$ python3 -q
>>> import numpy as np
>>> import numpy.linalg as la
>>> np.set_printoptions(precision=3, suppress=True, linewidth=200)
>>> rnd = lambda a: np.round(a, 3) + 0
>>> M = np.load("block19.npy")
>>> M
array([[ 0.,  0.,  0.,  0.,  1., -2.],
       [ 0.,  0.,  0.,  0., -1.,  0.],
       [ 0.,  0.,  0.,  0.,  1., -1.],
       [ 0.,  0.,  0.,  0., -2.,  1.],
       [ 1., -1.,  1., -2.,  0.,  0.],
       [-2.,  0., -1.,  1.,  0.,  0.]])
>>> # rank 4
>>> left, s, Vh = la.svd(M)
>>> evecs = Vh[:(s > 1e-8).sum()]
>>> rng = np.random.default_rng(337135)
>>> vec = M[5] + -1 * M[3] + rng.integers(2) * np.eye(6)[0]
>>> vec
array([-1.,  0., -1.,  1.,  2., -1.])
>>> rnd(np.diag(evecs.T @ evecs))
array([0.824, 0.353, 0.176, 0.647, 1.   , 1.   ])
>>> rnd(la.norm(vec - evecs.T @ evecs @ vec))
np.float64(0.42)
>>> la.matrix_rank(np.vstack([M, vec]))
np.int64(5)
>>> r = la.matrix_rank(M)
>>> r
np.int64(4)
>>> null = la.svd(M)[2][r:].T
>>> rnd(M @ null)
array([[0., 0.],
       [0., 0.],
       [0., 0.],
       [0., 0.],
       [0., 0.],
       [0., 0.]])
>>> [int(la.matrix_rank(M[:, :j + 1])) for j in range(6)]
[1, 2, 2, 2, 3, 4]
>>> [int(la.matrix_rank(M[:i])) for i in range(1, len(M) + 1)]
[1, 2, 2, 2, 3, 4]
>>> la.matrix_rank(M.T @ M), la.matrix_rank(M @ M.T)
(np.int64(4), np.int64(4))
>>> null.shape
(6, 2)
>>> rnd(null @ null.T)
array([[ 0.176, -0.235, -0.294,  0.059,  0.   ,  0.   ],
       [-0.235,  0.647,  0.059, -0.412,  0.   ,  0.   ],
       [-0.294,  0.059,  0.824,  0.235,  0.   ,  0.   ],
       [ 0.059, -0.412,  0.235,  0.353,  0.   ,  0.   ],
       [ 0.   ,  0.   ,  0.   ,  0.   ,  0.   ,  0.   ],
       [ 0.   ,  0.   ,  0.   ,  0.   ,  0.   ,  0.   ]])
>>> rnd(la.matrix_power(M, 2))
array([[ 5., -1.,  3., -4.,  0.,  0.],
       [-1.,  1., -1.,  2.,  0.,  0.],
       [ 3., -1.,  2., -3.,  0.,  0.],
       [-4.,  2., -3.,  5.,  0.,  0.],
       [ 0.,  0.,  0.,  0.,  7., -5.],
       [ 0.,  0.,  0.,  0., -5.,  6.]])
>>> (M + M.T) / 2
array([[ 0.,  0.,  0.,  0.,  1., -2.],
       [ 0.,  0.,  0.,  0., -1.,  0.],
       [ 0.,  0.,  0.,  0.,  1., -1.],
       [ 0.,  0.,  0.,  0., -2.,  1.],
       [ 1., -1.,  1., -2.,  0.,  0.],
       [-2.,  0., -1.,  1.,  0.,  0.]])
>>> rnd(la.det(M))
np.float64(0.0)
>>> np.trace(M)
np.float64(0.0)
>>> M @ M
array([[ 5., -1.,  3., -4.,  0.,  0.],
       [-1.,  1., -1.,  2.,  0.,  0.],
       [ 3., -1.,  2., -3.,  0.,  0.],
       [-4.,  2., -3.,  5.,  0.,  0.],
       [ 0.,  0.,  0.,  0.,  7., -5.],
       [ 0.,  0.,  0.,  0., -5.,  6.]])
>>> np.allclose(M, M.T)
True
>>> left, s, Vh = la.svd(M)
>>> np.argmax(s[:-1] / (s[1:] + 1e-6)) + 1
np.int64(4)
>>> rnd(s)
array([3.395, 3.395, 1.215, 1.215, 0.   , 0.   ])
>>> A2 = left[:, :4] @ np.diag(s[:4]) @ Vh[:4]
>>> rnd(la.norm(M - A2) / la.norm(M))
np.float64(0.0)
>>> la.matrix_rank(A2)
np.int64(4)
>>> rnd(la.norm(M - A2, 2)), rnd(s[4])
(np.float64(0.0), np.float64(0.0))
>>> try:
...     la.cholesky(M)
... except la.LinAlgError as e:
...     print(repr(e))
... 
LinAlgError('Matrix is not positive definite')
>>> [round(float(la.det(M[:i, :i])), 2) + 0 for i in range(1, 7)]
[0.0, 0.0, 0.0, 0.0, 0.0, 0.0]
>>> rnd(la.eigvalsh(M).min())
np.float64(-3.395)
>>> np.all(la.eigvalsh(M) > 0)
np.False_
>>> K = np.load("a.npy")
>>> K
array([[-2,  1,  2,  6,  2, -1, -2],
       [-2,  1,  2,  6,  1, -2,  2],
       [ 1, -2,  0, -3, -2, -2, -2],
       [-2,  0, -1,  6,  1,  2,  0],
       [-1,  2, -2,  3, -1,  1,  0]])
>>> C2 = K.T @ K
>>> rnd(la.svd(K, compute_uv=False) ** 2)
array([152.483,  24.558,  12.253,   6.839,   3.868])
>>> (K @ K.T).shape
(5, 5)
>>> rnd(la.eigvalsh(C2)[::-1])
array([152.483,  24.558,  12.253,   6.839,   3.868,   0.   ,   0.   ])
